>>> import numpy as np
>>> np.set_printoptions(suppress=True, linewidth=100)
>>> rd = lambda a: np.round(a, 2) + 0
>>> feats = np.loadtxt("dump.csv", delimiter=",")
>>> feats
array([[ 3.,  0.,  0.,  0.,  0.,  0.,  0.,  0.,  0.,  0.,  0.],
       [ 0.,  3.,  0.,  0.,  0.,  0.,  0.,  0.,  0.,  0.,  0.],
       [ 0.,  0.,  0.,  1.,  0.,  0.,  0.,  0.,  0.,  0.,  0.],
       [ 0.,  0.,  0.,  0.,  1.,  0.,  0.,  0.,  0.,  0.,  0.],
       [ 0.,  0., -1.,  0.,  0.,  0.,  0.,  0.,  0.,  0.,  0.],
       [ 0.,  0.,  0.,  0.,  0.,  0.,  0.,  0.,  0.,  3.,  0.],
       [ 0.,  0.,  0.,  0.,  0.,  0.,  3.,  0.,  0.,  0.,  0.],
       [ 0.,  0.,  0.,  0.,  0.,  0.,  0.,  0.,  2.,  0.,  0.],
       [ 0.,  0.,  0.,  0.,  0.,  0.,  0.,  0.,  0.,  0.,  3.],
       [ 0.,  0.,  0.,  0.,  0.,  0.,  0.,  3.,  0.,  0.,  0.],
       [ 0.,  0.,  0.,  0.,  0., -1.,  0.,  0.,  0.,  0.,  0.]])
>>> feats @ feats
array([[ 9.,  0.,  0.,  0.,  0.,  0.,  0.,  0.,  0.,  0.,  0.],
       [ 0.,  9.,  0.,  0.,  0.,  0.,  0.,  0.,  0.,  0.,  0.],
       [ 0.,  0.,  0.,  0.,  1.,  0.,  0.,  0.,  0.,  0.,  0.],
       [ 0.,  0., -1.,  0.,  0.,  0.,  0.,  0.,  0.,  0.,  0.],
       [ 0.,  0.,  0., -1.,  0.,  0.,  0.,  0.,  0.,  0.,  0.],
       [ 0.,  0.,  0.,  0.,  0.,  0.,  0.,  9.,  0.,  0.,  0.],
       [ 0.,  0.,  0.,  0.,  0.,  0.,  9.,  0.,  0.,  0.,  0.],
       [ 0.,  0.,  0.,  0.,  0.,  0.,  0.,  0.,  0.,  0.,  6.],
       [ 0.,  0.,  0.,  0.,  0., -3.,  0.,  0.,  0.,  0.,  0.],
       [ 0.,  0.,  0.,  0.,  0.,  0.,  0.,  0.,  6.,  0.,  0.],
       [ 0.,  0.,  0.,  0.,  0.,  0.,  0.,  0.,  0., -3.,  0.]])
>>> (feats != 0).astype(int)
array([[1, 0, 0, 0, 0, 0, 0, 0, 0, 0, 0],
       [0, 1, 0, 0, 0, 0, 0, 0, 0, 0, 0],
       [0, 0, 0, 1, 0, 0, 0, 0, 0, 0, 0],
       [0, 0, 0, 0, 1, 0, 0, 0, 0, 0, 0],
       [0, 0, 1, 0, 0, 0, 0, 0, 0, 0, 0],
       [0, 0, 0, 0, 0, 0, 0, 0, 0, 1, 0],
       [0, 0, 0, 0, 0, 0, 1, 0, 0, 0, 0],
       [0, 0, 0, 0, 0, 0, 0, 0, 1, 0, 0],
       [0, 0, 0, 0, 0, 0, 0, 0, 0, 0, 1],
       [0, 0, 0, 0, 0, 0, 0, 1, 0, 0, 0],
       [0, 0, 0, 0, 0, 1, 0, 0, 0, 0, 0]])
>>> np.flatnonzero(np.linalg.matrix_power((feats != 0) + (feats.T != 0) + np.eye(11), 11)[1])
array([1])
>>> (np.linalg.matrix_power((feats != 0) + (feats.T != 0) + np.eye(11), 11) > 0).astype(int)
array([[1, 0, 0, 0, 0, 0, 0, 0, 0, 0, 0],
       [0, 1, 0, 0, 0, 0, 0, 0, 0, 0, 0],
       [0, 0, 1, 1, 1, 0, 0, 0, 0, 0, 0],
       [0, 0, 1, 1, 1, 0, 0, 0, 0, 0, 0],
       [0, 0, 1, 1, 1, 0, 0, 0, 0, 0, 0],
       [0, 0, 0, 0, 0, 1, 0, 1, 1, 1, 1],
       [0, 0, 0, 0, 0, 0, 1, 0, 0, 0, 0],
       [0, 0, 0, 0, 0, 1, 0, 1, 1, 1, 1],
       [0, 0, 0, 0, 0, 1, 0, 1, 1, 1, 1],
       [0, 0, 0, 0, 0, 1, 0, 1, 1, 1, 1],
       [0, 0, 0, 0, 0, 1, 0, 1, 1, 1, 1]])
>>> K = np.array([[-0.5, -0.3, -1.7, -1.3, 0.7, 0.0],
...     [1.0, 1.4, 1.8, 0.2, -1.0, -1.8],
...     [-1.7, 0.4, 0.5, -0.6, 0.2, -1.5],
...     [-0.5, -2.3, -0.9, -0.1, 0.1, 0.0],
...     [-0.1, 0.0, 0.7, 1.4, -0.5, -1.1],
...     [-2.1, 0.4, 0.3, 0.2, 0.0, -0.4],
...     [0.5, 0.4, 0.6, 1.2, -0.5, -0.7],
...     [-1.0, -0.2, 0.0, -1.2, 0.4, 0.0],
...     [-0.7, -1.8, -0.2, 1.1, 0.3, 0.5]])
>>> left, sigma = np.linalg.svd(K)
Traceback (most recent call last):
  File "<python-input-10>", line 1, in <module>
    left, sigma = np.linalg.svd(K)
    ^^^^^^^^^^^
ValueError: too many values to unpack (expected 2)
>>> left, sigma, vt = np.linalg.svd(K, full_matrices=False)
>>> np.abs(left[:, 0]).round(6).argmax()
np.int64(1)
>>> rd(left.T @ left)
array([[1., 0., 0., 0., 0., 0.],
       [0., 1., 0., 0., 0., 0.],
       [0., 0., 1., 0., 0., 0.],
       [0., 0., 0., 1., 0., 0.],
       [0., 0., 0., 0., 1., 0.],
       [0., 0., 0., 0., 0., 1.]])
>>> other = np.c_[K[:, :4] @ np.array([[2, 0, 1, 0], [3, 3, 2, 3], [0, 0, 0, 2], [1, 3, 3, 2]]), np.array([4, -1, 1, 3, -5, 4, -2, -4, 3])]
>>> rd(other)
array([[-3.2, -4.8, -5. , -6.9,  4. ],
       [ 6.4,  4.8,  4.4,  8.2, -1. ],
       [-2.8, -0.6, -2.7,  1. ,  1. ],
       [-8. , -7.2, -5.4, -8.9,  3. ],
       [ 1.2,  4.2,  4.1,  4.2, -5. ],
       [-2.8,  1.8, -0.7,  2.2,  4. ],
       [ 3.4,  4.8,  4.9,  4.8, -2. ],
       [-3.8, -4.2, -5. , -3. , -4. ],
       [-5.7, -2.1, -1. , -3.6,  3. ]])
>>> rd(np.linalg.norm(other - K @ np.linalg.lstsq(K, other)[0], axis=0))
array([0.  , 0.  , 0.  , 0.  , 7.46])
>>> rd(np.linalg.lstsq(K, other[:, 0])[0])
array([2., 3., 0., 1., 0., 0.])
>>> np.linalg.matrix_rank(np.c_[K, other])
np.int64(7)
>>> x0 = np.array([2, 0, 2, 1, 1, 1])
>>> rhs = K @ x0
>>> rd(np.linalg.pinv(K) @ K)
array([[1., 0., 0., 0., 0., 0.],
       [0., 1., 0., 0., 0., 0.],
       [0., 0., 1., 0., 0., 0.],
       [0., 0., 0., 1., 0., 0.],
       [0., 0., 0., 0., 1., 0.],
       [0., 0., 0., 0., 0., 1.]])
>>> try:
...     np.linalg.solve(K, rhs)
... except np.linalg.LinAlgError as e:
...     print(e)
... 
Last 2 dimensions of the array must be square
>>> rd(np.linalg.solve(K.T @ K, K.T @ rhs))
array([2., 0., 2., 1., 1., 1.])
>>> rng = np.random.default_rng(5981)
>>> rhs = rhs + 0.05 * rng.normal(size=9)
>>> rd(rhs)
array([-5.04,  3.07, -4.34, -2.73,  1.03, -3.81,  2.24, -2.85,  0.14])
>>> coef, *_ = np.linalg.lstsq(K, rhs)
>>> [round(float(np.linalg.norm(np.linalg.solve(K.T @ K + lam * np.eye(6), K.T @ rhs))), 2) for lam in (0, 1, 10, 100)]
[3.28, 2.44, 1.43, 0.32]
>>> coef.round()
array([ 2., -0.,  2.,  1.,  1.,  1.])
>>> f, g = K[4], K[6]
>>> f @ g
np.float64(3.07)
>>> pr = (f @ g) / (f @ f) * f
>>> rd(pr)
array([-0.08,  0.  ,  0.55,  1.1 , -0.39, -0.86])
>>> rd(np.linalg.norm(f + g) ** 2 + np.linalg.norm(f - g) ** 2)
np.float64(13.74)
>>> np.linalg.matrix_rank(np.outer(f, g))
np.int64(1)
>>> rd(g - pr)
array([ 0.58,  0.4 ,  0.05,  0.1 , -0.11,  0.16])
>>> P = K @ np.linalg.solve(K.T @ K, K.T)
>>> rd(P @ K[:, 1])
array([-0.3,  1.4,  0.4, -2.3,  0. ,  0.4,  0.4, -0.2, -1.8])
>>> rd(np.linalg.eigvalsh(P))
array([0., 0., 0., 1., 1., 1., 1., 1., 1.])
